In [1]: import numpy as np

In [2]: np.set_printoptions(suppress=True, linewidth=120)

In [3]: rnd = lambda a: np.round(a, 2) + 0

In [4]: other = np.array([[2, 0, 3, 3, 3, 2, 1, 1, 3],
   ...:     [1, 0, 2, 2, 0, 2, 3, 2, 0],
   ...:     [1, 2, 2, 0, 1, 1, 1, 3, 0]])

In [5]: A = other.T @ other

In [6]: A
Out[6]: 
array([[ 6,  2, 10,  8,  7,  7,  6,  7,  6],
       [ 2,  4,  4,  0,  2,  2,  2,  6,  0],
       [10,  4, 17, 13, 11, 12, 11, 13,  9],
       [ 8,  0, 13, 13,  9, 10,  9,  7,  9],
       [ 7,  2, 11,  9, 10,  7,  4,  6,  9],
       [ 7,  2, 12, 10,  7,  9,  9,  9,  6],
       [ 6,  2, 11,  9,  4,  9, 11, 10,  3],
       [ 7,  6, 13,  7,  6,  9, 10, 14,  3],
       [ 6,  0,  9,  9,  9,  6,  3,  3,  9]])

In [7]: U, s, Vh = np.linalg.svd(A)

In [8]: rnd(s)
Out[8]: array([71.58, 14.4 ,  7.01,  0.  ,  0.  ,  0.  ,  0.  ,  0.  ,  0.  ])

In [9]: np.argmax(s[:-1] / (s[1:] + 1e-6)) + 1
Out[9]: np.int64(3)

In [10]: other = U[:, :3] @ np.diag(s[:3]) @ Vh[:3]

In [11]: rnd(np.linalg.norm(A - other) / np.linalg.norm(A))
Out[11]: np.float64(0.0)

In [12]: np.linalg.matrix_rank(other)
Out[12]: np.int64(3)

In [13]: rank = np.linalg.matrix_rank(A)

In [14]: rank
Out[14]: np.int64(3)

In [15]: ns = np.linalg.svd(A)[2][rank:].T

In [16]: [int(np.linalg.matrix_rank(A[:i])) for i in range(1, len(A) + 1)]
Out[16]: [1, 2, 3, 3, 3, 3, 3, 3, 3]

In [17]: np.linalg.matrix_rank(A.T @ A), np.linalg.matrix_rank(A @ A.T)
Out[17]: (np.int64(3), np.int64(3))

In [18]: ns.shape
Out[18]: (9, 6)

In [19]: np.linalg.cond(A) > 100
Out[19]: np.True_

In [20]: np.argsort(-np.linalg.norm(A, axis=0).round(6), kind="stable")[:3]
Out[20]: array([2, 3, 7])

In [21]: rnd(np.linalg.norm(A, 2) / np.linalg.norm(A))
Out[21]: np.float64(0.98)

In [22]: vals, vecs = np.linalg.eigh(A)

In [23]: np.abs(vecs[:, -1]).round(6).argmax()
Out[23]: np.int64(2)

In [24]: np.unique(vals.round(6) + 0, return_counts=True)[1]
Out[24]: array([6, 1, 1, 1])

In [25]: rnd(np.linalg.eigvalsh(A + 5 * np.eye(9)))
Out[25]: array([ 5.  ,  5.  ,  5.  ,  5.  ,  5.  ,  5.  , 12.01, 19.4 , 76.58])

In [26]: rnd(vals)
Out[26]: array([ 0.  ,  0.  ,  0.  ,  0.  ,  0.  ,  0.  ,  7.01, 14.4 , 71.58])

In [27]: rnd(vecs @ np.diag(vals) @ vecs.T)
Out[27]: 
array([[ 6.,  2., 10.,  8.,  7.,  7.,  6.,  7.,  6.],
       [ 2.,  4.,  4.,  0.,  2.,  2.,  2.,  6.,  0.],
       [10.,  4., 17., 13., 11., 12., 11., 13.,  9.],
       [ 8.,  0., 13., 13.,  9., 10.,  9.,  7.,  9.],
       [ 7.,  2., 11.,  9., 10.,  7.,  4.,  6.,  9.],
       [ 7.,  2., 12., 10.,  7.,  9.,  9.,  9.,  6.],
       [ 6.,  2., 11.,  9.,  4.,  9., 11., 10.,  3.],
       [ 7.,  6., 13.,  7.,  6.,  9., 10., 14.,  3.],
       [ 6.,  0.,  9.,  9.,  9.,  6.,  3.,  3.,  9.]])

In [28]: U, s, Vh = np.linalg.svd(A)

In [29]: vecs = Vh[:(s > 1e-8).sum()]

In [30]: rng = np.random.default_rng(6270)

In [31]: vec = A[4] + -3 * A[3] + rng.integers(2) * np.eye(9)[1]

In [32]: vec
Out[32]: array([-17.,   3., -28., -30., -17., -23., -23., -15., -18.])

In [33]: np.linalg.matrix_rank(np.vstack([A, vec]))
Out[33]: np.int64(4)

In [34]: rnd(np.linalg.norm(vec - vecs.T @ vecs @ vec))
Out[34]: np.float64(0.79)
